>>> import numpy as np
>>> np.set_printoptions(precision=2, suppress=True, linewidth=140, sign=" ")
>>> def tidy(a):
...     return np.round(a, 2) + 0
... 
>>> A = np.loadtxt("block7.csv", delimiter=",")
>>> tidy(A)
array([[ 3.07, -1.25, -3.75],
       [-0.5 ,  4.84, -1.13],
       [ 1.12,  3.86, -2.98],
       [ 3.03, -0.68, -3.92],
       [-1.64,  4.7 ,  0.49],
       [-1.74, -3.07,  3.54],
       [ 0.92, -4.88,  0.56],
       [ 3.07, -1.22, -3.76],
       [-2.85,  3.02,  2.78],
       [-2.01, -2.62,  3.75],
       [ 2.86,  0.41, -4.08],
       [ 0.89, -4.88,  0.61],
       [ 1.46,  3.46, -3.3 ],
       [ 0.1 ,  4.63, -1.88],
       [-2.92, -0.12,  4.06],
       [ 0.4 , -4.82,  1.25],
       [ 2.37,  1.9 , -3.97],
       [ 2.68, -3.49, -2.38],
       [-2.92,  2.74,  2.99],
       [-3.  ,  0.35,  3.99],
       [-2.32, -2.01,  3.94],
       [-0.85,  4.88, -0.66],
       [-1.29, -3.67,  3.15],
       [-0.99,  4.88, -0.47],
       [ 3.04, -0.7 , -3.91]])
>>> rng = np.random.default_rng(47234)
>>> Y = A + rng.integers(-2, 3, (25, 2)) @ rng.integers(-2, 3, (2, 3))
>>> tidy(Y)
array([[ 1.07,  0.75, -3.75],
       [ 3.5 ,  0.84, -2.13],
       [-0.88,  5.86, -3.98],
       [ 7.03, -4.68, -5.92],
       [-5.64,  8.7 ,  4.49],
       [-5.74,  0.93,  3.54],
       [ 2.92, -6.88,  0.56],
       [-0.93,  2.78, -1.76],
       [-4.85,  5.02,  3.78],
       [-0.01, -4.62,  3.75],
       [ 2.86,  0.41, -5.08],
       [ 0.89, -4.88,  1.61],
       [ 1.46,  3.46, -4.3 ],
       [ 0.1 ,  4.63, -1.88],
       [-0.92, -2.12,  3.06],
       [-3.6 , -0.82,  5.25],
       [ 4.37, -0.1 , -2.97],
       [ 0.68, -1.49, -3.38],
       [-6.92,  6.74,  3.99],
       [-3.  ,  0.35,  5.99],
       [ 1.68, -6.01, -0.06],
       [-4.85,  8.88,  2.34],
       [-5.29,  0.33,  3.15],
       [ 1.01,  2.88, -1.47],
       [-0.96,  3.3 , -0.91]])
>>> tidy(Y - A)
array([[-2.,  2.,  0.],
       [ 4., -4., -1.],
       [-2.,  2., -1.],
       [ 4., -4., -2.],
       [-4.,  4.,  4.],
       [-4.,  4.,  0.],
       [ 2., -2.,  0.],
       [-4.,  4.,  2.],
       [-2.,  2.,  1.],
       [ 2., -2.,  0.],
       [ 0.,  0., -1.],
       [ 0.,  0.,  1.],
       [ 0.,  0., -1.],
       [ 0.,  0.,  0.],
       [ 2., -2., -1.],
       [-4.,  4.,  4.],
       [ 2., -2.,  1.],
       [-2.,  2., -1.],
       [-4.,  4.,  1.],
       [ 0.,  0.,  2.],
       [ 4., -4., -4.],
       [-4.,  4.,  3.],
       [-4.,  4.,  0.],
       [ 2., -2., -1.],
       [-4.,  4.,  3.]])
>>> P = Y @ np.linalg.solve(Y.T @ Y, Y.T)
>>> tidy(np.linalg.eigvalsh(P))
array([ 0.,  0.,  0.,  0.,  0.,  0.,  0.,  0.,  0.,  0.,  0.,  0.,  0.,  0.,  0.,  0.,  0.,  0.,  0.,  0.,  0.,  0.,  1.,  1.,  1.])
>>> tidy(P @ Y[:, 0])
array([ 1.07,  3.5 , -0.88,  7.03, -5.64, -5.74,  2.92, -0.93, -4.85, -0.01,  2.86,  0.89,  1.46,  0.1 , -0.92, -3.6 ,  4.37,  0.68, -6.92,
       -3.  ,  1.68, -4.85, -5.29,  1.01, -0.96])
>>> Xc = A - A.mean(axis=0)
>>> U, sv, Vt = np.linalg.svd(Xc, full_matrices=False)
>>> tidy(sv ** 2 / (sv ** 2).sum())
array([ 0.55,  0.45,  0.  ])
>>> np.abs(Vt[0]).argmax()
np.int64(2)
>>> tidy((sv ** 2).sum() ** 2 / (sv ** 4).sum())
np.float64(1.98)
>>> tidy(Xc.mean(axis=0))
array([ 0.,  0.,  0.])
>>> tidy(np.linalg.norm(A, 2) / np.linalg.norm(A))
np.float64(0.75)
>>> np.linalg.cond(A) > 100
np.True_
>>> [round(float(x), 2) for x in np.linalg.svd(A, compute_uv=False)[:3]]
[18.63, 16.67, 0.0]
>>> np.linalg.matrix_rank(A, rtol=0.1)
np.int64(2)
>>> np.argsort(-np.linalg.norm(A, axis=0).round(6), kind="stable")[:3]
array([ 1,  2,  0])
>>> cov = np.cov(A, rowvar=False)
>>> tidy(np.corrcoef(A[:, 0], A[:, 1])[0, 1])
np.float64(-0.18)
>>> np.argsort(-A.std(axis=0).round(6), kind="stable")
array([ 1,  2,  0])
>>> tidy(cov)
array([[ 4.84, -1.39, -6.13],
       [-1.39, 11.73, -2.49],
       [-6.13, -2.49,  9.36]])
>>> tidy(np.corrcoef(A.T))
array([[ 1.  , -0.18, -0.91],
       [-0.18,  1.  , -0.24],
       [-0.91, -0.24,  1.  ]])
>>> W0 = np.load("dump.npy")
>>> W0
array([[ 0,  1,  1,  1],
       [ 1,  0,  0,  1],
       [ 1,  0,  0,  0],
       [ 1,  1,  0,  0]])
>>> Y = W0 / np.linalg.norm(W0, axis=1, keepdims=True)
>>> cov = Y @ Y.T
>>> tidy(np.linalg.norm(Y, axis=1))
array([ 1.,  1.,  1.,  1.])
>>> tidy(np.degrees(np.arccos(np.clip(cov[1, 2], -1, 1))))
np.float64(45.0)
>>> (cov - 2 * np.eye(4)).round(6).argmax(axis=1)
array([ 1,  2,  1,  2])
>>> labels = rng.permutation(4)
>>> labels
array([ 2,  0,  1,  3])
>>> Y = W0[labels][:, labels]
>>> Y
array([[ 0,  1,  0,  0],
       [ 1,  0,  1,  1],
       [ 0,  1,  0,  1],
       [ 0,  1,  1,  0]])
>>> np.trace(Y)
np.int64(0)
>>> np.allclose(Y, W0)
False
>>> np.diag(Y)
array([ 0,  0,  0,  0])
>>> mat = np.load("layer10.npy")
>>> mat
array([[ 7,  0,  0],
       [ 5,  9,  0],
       [-4,  5,  2]])
>>> tidy(np.linalg.det(mat[::-1]))
np.float64(-126.0)
>>> np.einsum("ij,ji->", mat, mat)
np.int64(134)
>>> labels = rng.permutation(3)
>>> labels
array([ 2,  0,  1])
>>> Y = mat[labels][:, labels]
>>> Y
array([[ 2, -4,  5],
       [ 0,  7,  0],
       [ 0,  5,  9]])
>>> tidy(np.sort(np.abs(np.linalg.eigvals(Y))))
array([ 2.,  7.,  9.])
>>> tidy(np.linalg.det(Y)), tidy(np.linalg.det(mat[labels]))
(np.float64(126.0), np.float64(126.0))
>>> x = np.array([-1, 0, 0])
>>> np.sign((Y @ x).round(6))
array([-1,  0,  0])
>>> Y @ np.ones(3)
array([  3.,   7.,  14.])
>>> Y @ np.eye(3)[1]
array([-4.,  7.,  5.])
>>> K = np.array([[0, 1, 0], [1, 0, 1], [0, 1, 0]])
>>> ev, vecs = np.linalg.eigh(K)
>>> (ev > 1e-8).sum(), (ev < -1e-8).sum()
(np.int64(1), np.int64(1))
>>> tidy(vecs.T @ K @ vecs)
array([[-1.41,  0.  ,  0.  ],
       [ 0.  ,  0.  ,  0.  ],
       [ 0.  ,  0.  ,  1.41]])
>>> U, sv, Vt = np.linalg.svd(K)
>>> np.argmax(sv[:-1] / (sv[1:] + 1e-6)) + 1
np.int64(2)
>>> Y = U[:, :2] @ np.diag(sv[:2]) @ Vt[:2]
>>> np.linalg.matrix_rank(Y)
np.int64(2)
>>> Y
array([[ 0.,  1.,  0.],
       [ 1.,  0.,  1.],
       [ 0.,  1.,  0.]])
>>> tidy(np.linalg.norm(K - Y, 2)), sv[2]
(np.float64(0.0), np.float64(0.0))
>>> tidy(np.linalg.norm(K - Y) / np.linalg.norm(K))
np.float64(0.0)
>>> rank = np.linalg.matrix_rank(K)
>>> rank
np.int64(2)
>>> ns = np.linalg.svd(K)[2][rank:].T
>>> K @ ns
array([[ 0.],
       [ 0.],
       [ 0.]])
>>> np.allclose(K @ ns, 0)
True
>>> ns.shape
(3, 1)
>>> np.linalg.cond(K) > 100
np.True_
>>> np.linalg.matrix_rank(K, rtol=0.1)
np.int64(2)
>>> np.argsort(-np.linalg.norm(K, axis=0).round(6), kind="stable")[:3]
array([ 1,  0,  2])
>>> tidy(np.linalg.norm(K, 2) / np.linalg.norm(K))
np.float64(0.71)
>>> u, r1 = K[0], K[2]
>>> u @ r1
np.int64(1)
>>> pr = (u @ r1) / (u @ u) * u
>>> (r1 - pr) @ u
np.float64(0.0)
>>> tidy(np.linalg.norm(u + r1) ** 2 + np.linalg.norm(u - r1) ** 2)
np.float64(4.0)
>>> F = np.load("m.npy")
>>> F
array([[-1,  3,  0,  0,  0,  0],
       [ 0, -1,  0,  0,  0,  0],
       [-2,  0,  0,  0,  0,  0],
       [ 0,  0, -1,  3,  0,  0],
       [ 0,  0,  0, -1,  0,  0],
       [ 0,  0, -2,  0,  0,  0],
       [ 0,  0,  0,  0, -1,  3],
       [ 0,  0,  0,  0,  0, -1],
       [ 0,  0,  0,  0, -2,  0]])
>>> U, sv, Vt = np.linalg.svd(F, full_matrices=False)
>>> tidy(U.T @ U)
array([[ 1.,  0.,  0.,  0.,  0.,  0.],
       [ 0.,  1.,  0.,  0.,  0.,  0.],
       [ 0.,  0.,  1.,  0.,  0.,  0.],
       [ 0.,  0.,  0.,  1.,  0.,  0.],
       [ 0.,  0.,  0.,  0.,  1.,  0.],
       [ 0.,  0.,  0.,  0.,  0.,  1.]])
>>> tidy(sv / sv[0])
array([ 1.  ,  1.  ,  1.  ,  0.56,  0.56,  0.56])
>>> tidy(Vt @ Vt.T)
array([[ 1.,  0.,  0.,  0.,  0.,  0.],
       [ 0.,  1.,  0.,  0.,  0.,  0.],
       [ 0.,  0.,  1.,  0.,  0.,  0.],
       [ 0.,  0.,  0.,  1.,  0.,  0.],
       [ 0.,  0.,  0.,  0.,  1.,  0.],
       [ 0.,  0.,  0.,  0.,  0.,  1.]])
>>> U.shape, sv.shape, Vt.shape
((9, 6), (6,), (6, 6))
>>> feats = np.load("w.npy")
>>> feats
array([[ 0.64,  1.85,  0.68],
       [-0.77, -3.83, -1.75],
       [ 0.04, -0.13, -0.38],
       [ 0.99,  3.42,  1.79],
       [-0.28, -2.34, -0.99],
       [-0.46,  0.39,  0.53],
       [ 0.79,  2.52,  1.38],
       [ 0.71,  0.8 ,  0.59],
       [-0.44, -0.08,  0.17],
       [ 0.95,  5.05,  2.45],
       [-1.56, -5.24, -1.84],
       [ 0.17,  1.98,  0.69],
       [ 1.41,  6.14,  3.07],
       [-1.  , -4.96, -2.4 ],
       [-0.56, -1.63, -0.89]])
>>> Y = np.c_[feats[:, :1] @ np.array([[0]]), np.array([2, 1, -1, -2, 2, 0, -3, 0, -1, 1, 3, -2, -2, 2, 2])]
>>> Y
array([[ 0.,  2.],
       [ 0.,  1.],
       [ 0., -1.],
       [ 0., -2.],
       [ 0.,  2.],
       [ 0.,  0.],
       [ 0., -3.],
       [ 0.,  0.],
       [ 0., -1.],
       [ 0.,  1.],
       [ 0.,  3.],
       [ 0., -2.],
       [ 0., -2.],
       [ 0.,  2.],
       [ 0.,  2.]])
>>> tidy(np.linalg.norm(np.linalg.qr(feats)[0].T @ Y, axis=0) ** 2 / ((Y ** 2).sum(axis=0) + 1e-12))
array([ 0.  ,  0.43])
>>> np.linalg.matrix_rank(np.c_[feats, Y])
np.int64(4)
>>> tidy(np.linalg.lstsq(feats, Y[:, 0])[0])
array([ 0.,  0.,  0.])
>>> x = np.array([3, 2, -3])
>>> rhs = feats @ x
>>> tidy(np.linalg.solve(feats.T @ feats, feats.T @ rhs))
array([ 3.,  2., -3.])
>>> tidy(np.linalg.pinv(feats) @ feats)
array([[ 1.,  0.,  0.],
       [ 0.,  1.,  0.],
       [ 0.,  0.,  1.]])
>>> rhs = rhs + 0.1 * rng.normal(size=15)
>>> tidy(rhs)
array([ 3.54, -4.56,  0.98,  4.48, -2.53, -2.12,  3.17,  1.97, -1.91,  5.61, -9.65,  2.57,  7.27, -5.73, -2.26])
>>> b, *_ = np.linalg.lstsq(feats, rhs)
>>> tidy(feats.T @ (rhs - feats @ b))
array([ 0.,  0.,  0.])
>>> [round(float(np.linalg.norm(np.linalg.solve(feats.T @ feats + lam * np.eye(3), feats.T @ rhs))), 2) for lam in (0, 1, 10, 100)]
[4.66, 2.74, 1.22, 0.78]
>>> tidy(np.linalg.norm(rhs - feats @ b))
np.float64(0.26)
>>> b.round()
array([ 3.,  2., -3.])
>>> def softmax(z):
...     e = np.exp(z - z.max(axis=-1, keepdims=True))
...     return e / e.sum(axis=-1, keepdims=True)
... 
>>> tidy(softmax(feats[14]))
array([ 0.48,  0.17,  0.35])
>>> tidy(softmax(feats[14] + 3))
array([ 0.48,  0.17,  0.35])
>>> tidy(softmax(feats).sum(axis=1))
array([ 1.,  1.,  1.,  1.,  1.,  1.,  1.,  1.,  1.,  1.,  1.,  1.,  1.,  1.,  1.])
>>> tidy(softmax(10 * feats[14]))
array([ 0.96,  0.  ,  0.04])
>>> scores = feats @ feats.T / np.sqrt(3)
>>> tidy(softmax(scores)[14] @ feats)
array([-1.23, -4.91, -2.04])
>>> softmax(scores).round(6).argmax(axis=1)
array([ 12,  10,  13,  12,  10,  12,  12,  12,  10,  12,  10,  12,  12,  10,  10])
>>> C = np.array([[-5, 2, 2]])
>>> m1 = rng.normal(size=(22, 1)) @ C + np.array([-2, -2, -2])
>>> tidy(m1)
array([[ -8.59,   0.64,   0.64],
       [ -5.75,  -0.5 ,  -0.5 ],
       [ -3.36,  -1.45,  -1.45],
       [-11.06,   1.63,   1.63],
       [  1.62,  -3.45,  -3.45],
       [ -6.37,  -0.25,  -0.25],
       [ -9.6 ,   1.04,   1.04],
       [ -0.5 ,  -2.6 ,  -2.6 ],
       [ -1.71,  -2.12,  -2.12],
       [ -3.92,  -1.23,  -1.23],
       [  5.59,  -5.04,  -5.04],
       [  2.23,  -3.69,  -3.69],
       [ -4.01,  -1.2 ,  -1.2 ],
       [-10.55,   1.42,   1.42],
       [ -1.14,  -2.34,  -2.34],
       [  1.81,  -3.52,  -3.52],
       [ -1.46,  -2.22,  -2.22],
       [ -1.96,  -2.01,  -2.01],
       [ -6.98,  -0.01,  -0.01],
       [ -8.84,   0.74,   0.74],
       [ -3.92,  -1.23,  -1.23],
       [ -7.09,   0.04,   0.04]])
>>> C = m1[[9, 1]].astype(float)
>>> for _ in range(3):
...     labels = np.linalg.norm(m1[:, None] - C, axis=-1).argmin(axis=1)
...     C = np.array([m1[labels == j].mean(axis=0) for j in range(2)])
... 
>>> labels
array([ 1,  1,  0,  1,  0,  1,  1,  0,  0,  0,  0,  0,  0,  1,  0,  0,  0,  0,  1,  1,  0,  1])
>>> np.abs(C[1] - C[0]).argmax()
np.int64(0)
>>> np.bincount(labels)
array([ 13,   9])
